$ ipython --no-banner

In [1]: import numpy as np

In [2]: np.set_printoptions(suppress=True, linewidth=120)

In [3]: m1 = np.loadtxt("mat.csv", delimiter=",")

In [4]: print(m1)
[[3. 0. 0. 0. 0. 0. 0. 0. 0. 0.]
 [0. 3. 0. 0. 0. 2. 0. 0. 0. 2.]
 [0. 0. 3. 2. 2. 0. 2. 2. 2. 0.]
 [0. 0. 2. 3. 2. 0. 2. 2. 2. 0.]
 [0. 0. 2. 2. 3. 0. 2. 2. 2. 0.]
 [0. 2. 0. 0. 0. 3. 0. 0. 0. 2.]
 [0. 0. 2. 2. 2. 0. 3. 2. 2. 0.]
 [0. 0. 2. 2. 2. 0. 2. 3. 2. 0.]
 [0. 0. 2. 2. 2. 0. 2. 2. 3. 0.]
 [0. 2. 0. 0. 0. 2. 0. 0. 0. 3.]]

In [5]: # symmetric, so the eigenvalues are real

In [6]: M2 = np.linalg.invert(m1)
Traceback (most recent call last):
  Cell In[6], line 1
    M2 = np.linalg.invert(m1)
AttributeError: module 'numpy.linalg' has no attribute 'invert'


In [7]: M2 = np.linalg.inv(m1)

In [8]: print(np.round(np.linalg.cond(m1), 2))
13.0

In [9]: print(np.round(np.linalg.det(m1) * np.linalg.det(M2), 2))
1.0

In [10]: print(np.round(np.linalg.det(m1) * M2, 2))
[[ 91.   0.   0.   0.   0.   0.   0.   0.   0.   0.]
 [  0. 195.   0.   0.   0. -78.   0.   0.   0. -78.]
 [  0.   0. 231. -42. -42.   0. -42. -42. -42.   0.]
 [  0.   0. -42. 231. -42.   0. -42. -42. -42.   0.]
 [  0.   0. -42. -42. 231.   0. -42. -42. -42.   0.]
 [  0. -78.   0.   0.   0. 195.   0.   0.   0. -78.]
 [  0.   0. -42. -42. -42.   0. 231. -42. -42.   0.]
 [  0.   0. -42. -42. -42.   0. -42. 231. -42.   0.]
 [  0.   0. -42. -42. -42.   0. -42. -42. 231.   0.]
 [  0. -78.   0.   0.   0. -78.   0.   0.   0. 195.]]

In [11]: x = np.ones(10)

In [12]: for _ in range(5):
    ...:     x = m1 @ x
    ...:     x /= np.linalg.norm(x)
    ...:     print(round(x @ m1 @ x, 2))
    ...: 
12.17
12.75
12.93
12.98
12.99

In [13]: print(x.round(2) + 0)
[0.   0.02 0.41 0.41 0.41 0.02 0.41 0.41 0.41 0.02]

In [14]: T = np.stack([m1, 5 * m1, m1[::-1]])

In [15]: print((T @ m1.T).shape)
(3, 10, 10)

In [16]: print(T.sum(axis=0))
[[18.  2.  0.  0.  0.  2.  0.  0.  0.  3.]
 [ 0. 18.  2.  2.  2. 12.  2.  2.  3. 12.]
 [ 0.  0. 20. 14. 14.  0. 14. 15. 14.  0.]
 [ 0.  0. 14. 20. 14.  0. 15. 14. 14.  0.]
 [ 0.  2. 12. 12. 18.  3. 12. 12. 12.  2.]
 [ 0. 12.  2.  2.  3. 18.  2.  2.  2. 12.]
 [ 0.  0. 14. 15. 14.  0. 20. 14. 14.  0.]
 [ 0.  0. 15. 14. 14.  0. 14. 20. 14.  0.]
 [ 0.  3. 12. 12. 12.  2. 12. 12. 18.  2.]
 [ 3. 12.  0.  0.  0. 12.  0.  0.  0. 18.]]

In [17]: print(np.round(np.linalg.norm(T, axis=(1, 2)), 2))
[15.3  76.49 15.3 ]

In [18]: print(np.linalg.matrix_rank(T))
[10 10 10]

In [19]: print(T.shape)
(3, 10, 10)

In [20]: F = np.loadtxt("test14.csv", delimiter=",")

In [21]: print(F)
[[ 1.  0.  0.  0.  0.  0.  0.  0.  0.  0.  0.  0.  0.  0.]
 [ 0.  1.  0.  0.  0.  0.  0.  0.  0.  0.  0.  0.  0.  0.]
 [ 3. -1.  1.  0.  0.  0.  0.  0.  0.  0.  0.  0.  0.  0.]
 [ 3.  1. -3.  1.  0.  0.  0.  0.  0.  0.  0.  0.  0.  0.]
 [ 0.  2. -3.  2.  1.  0.  0.  0.  0.  0.  0.  0.  0.  0.]
 [-1.  3.  1. -2.  0.  1.  0.  0.  0.  0.  0.  0.  0.  0.]
 [ 3.  1.  1. -2.  0.  2.  1.  0.  0.  0.  0.  0.  0.  0.]
 [-1. -3. -1.  1. -3.  3. -1.  1.  0.  0.  0.  0.  0.  0.]
 [ 1.  2.  0.  3.  1.  1.  3.  2.  1.  0.  0.  0.  0.  0.]
 [ 0.  0.  3. -3.  0. -3. -3. -3.  2.  1.  0.  0.  0.  0.]
 [-3.  2.  0. -1. -2. -1. -1. -2.  0. -3.  1.  0.  0.  0.]
 [ 2.  1.  0.  0. -2. -1. -1.  3.  2. -3.  3.  1.  0.  0.]
 [ 1.  3. -2.  3.  2. -2. -3. -3.  0. -1.  3.  3.  1.  0.]
 [-1.  1.  2.  3.  2. -3.  0. -3.  3. -3. -1.  0. -2.  1.]]

In [22]: print(np.prod(np.diag(F)), round(float(np.linalg.det(F)), 2))
1.0 1.0

In [23]: M = np.loadtxt("layer14.csv", delimiter=",")

In [24]: print(M)
[[ -1.   2.  -2.  -3.  -3.   1.  -3.   0.   0.  -1.   3.   1.]
 [  0.   3.  -3.  -1.   3.  -1.  -1.  -2.  -1.   1.   3.  -2.]
 [  3.  -2.   1.  -1.  -3.   3.   1.  -2.  -3.  -1.  -1.  -1.]
 [  0.  -1.  -3.   0.   1.   2.  -1.  -3.   2.  -3.   3.  -3.]
 [  2.   0.  -1.  -2.   1.   0.   2.   3.   2.   0.  -3.  -1.]
 [ -3.  -1.  -2.   1.   0.   0.   0.  -3.   1.   0.   3.  -3.]
 [ -2.   0.  -2.   2.   2.   0.   3.  -2.   3.  -2.  -1.   2.]
 [  0.  -3.   0.   3.   0.   2.   3.  -3.  -1.   0.  -2.  -1.]
 [ -3.   1.  -1.   3.  -2.  -2.  -1.  -1.   3.   3.   0.   1.]
 [ -2.  -2.  -2.  -1.   1.  -2.   2.   2.  -3.   1.  -3.  -1.]
 [  0.  -2.  -3.   2.   2.   3.  -1.  -2.  -1.  -3.   1.   2.]
 [  2.  -2.  -1.   1.  -2.   1.  -3.   0.   3.   1.  -3.  -1.]
 [  1.   1.   1.   0.  -2.   2.   2.   1.   1.   2.  -3.  -1.]
 [ -3.  -2.   0.  -3.  -3.  -3.   2.  -2.   2.   2.   3.  -3.]
 [ -1.  17. -17.  -8.  12.  -4.  -8. -10.  -5.   4.  18.  -9.]]

In [25]: print(np.count_nonzero(M))
157

In [26]: print(np.unravel_index(np.abs(M).argmax(), M.shape))
(np.int64(14), np.int64(10))

In [27]: print(M.sum(axis=0))
[ -7.   9. -35.  -7.   7.   2.  -3. -24.   3.   4.  18. -20.]

In [28]: print(round(np.linalg.norm(M), 2))
45.64

In [29]: print(M.shape)
(15, 12)

In [30]: print(M.sum(axis=1))
[ -6.  -1.  -6.  -6.   3.  -7.   3.  -2.   1. -10.  -2.  -4.   5. -10. -11.]

In [31]: print(np.linalg.matrix_rank(M))
12

In [32]: ev, evecs = np.linalg.eigh(m1)

In [33]: x = np.array([5, 0, 1, 5, 3, 4, 2, 3, 5, 4])

In [34]: print(round(x @ m1 @ x / (x @ x), 2), round(float(ev[0]), 2), np.round(ev[-1], 2))
7.92 1.0 13.0

In [35]: print(np.abs(m1).sum(axis=1).max(), round(np.abs(ev).max(), 2))
13.0 13.0

In [36]: print(x @ m1 @ x)
1030.0

In [37]: print(np.round(evecs * np.maximum(ev, 0) @ evecs.T, 2) + 0)
[[3. 0. 0. 0. 0. 0. 0. 0. 0. 0.]
 [0. 3. 0. 0. 0. 2. 0. 0. 0. 2.]
 [0. 0. 3. 2. 2. 0. 2. 2. 2. 0.]
 [0. 0. 2. 3. 2. 0. 2. 2. 2. 0.]
 [0. 0. 2. 2. 3. 0. 2. 2. 2. 0.]
 [0. 2. 0. 0. 0. 3. 0. 0. 0. 2.]
 [0. 0. 2. 2. 2. 0. 3. 2. 2. 0.]
 [0. 0. 2. 2. 2. 0. 2. 3. 2. 0.]
 [0. 0. 2. 2. 2. 0. 2. 2. 3. 0.]
 [0. 2. 0. 0. 0. 2. 0. 0. 0. 3.]]

In [38]: x = np.array([-2, 4, 3, 7, 8, 5, -2, 2, 9, 8, 6, 0])

In [39]: y = M @ x

In [40]: print(np.round(np.linalg.pinv(M) @ M, 2) + 0)
[[1. 0. 0. 0. 0. 0. 0. 0. 0. 0. 0. 0.]
 [0. 1. 0. 0. 0. 0. 0. 0. 0. 0. 0. 0.]
 [0. 0. 1. 0. 0. 0. 0. 0. 0. 0. 0. 0.]
 [0. 0. 0. 1. 0. 0. 0. 0. 0. 0. 0. 0.]
 [0. 0. 0. 0. 1. 0. 0. 0. 0. 0. 0. 0.]
 [0. 0. 0. 0. 0. 1. 0. 0. 0. 0. 0. 0.]
 [0. 0. 0. 0. 0. 0. 1. 0. 0. 0. 0. 0.]
 [0. 0. 0. 0. 0. 0. 0. 1. 0. 0. 0. 0.]
 [0. 0. 0. 0. 0. 0. 0. 0. 1. 0. 0. 0.]
 [0. 0. 0. 0. 0. 0. 0. 0. 0. 1. 0. 0.]
 [0. 0. 0. 0. 0. 0. 0. 0. 0. 0. 1. 0.]
 [0. 0. 0. 0. 0. 0. 0. 0. 0. 0. 0. 1.]]

In [41]: rng = np.random.default_rng(3135)

In [42]: y = y + 0.3 * rng.normal(size=15)

In [43]: print(y.round(2))
[-19.92  30.01 -73.72  13.26 -11.22  23.71  22.69 -14.2   52.98 -55.96  -0.41   3.79   3.91 -18.06 129.95]

In [44]: b, *_ = np.linalg.lstsq(M, y)

In [45]: print(np.round(M.T @ (y - M @ b), 2) + 0)
[0. 0. 0. 0. 0. 0. 0. 0. 0. 0. 0. 0.]

In [46]: print(round(float(np.linalg.norm(y - M @ b)), 2))
0.48

In [47]: print(b.round(2))
[-1.85  3.92  2.87  7.13  7.91  4.98 -1.92  2.15  8.94  8.02  6.2   0.06]
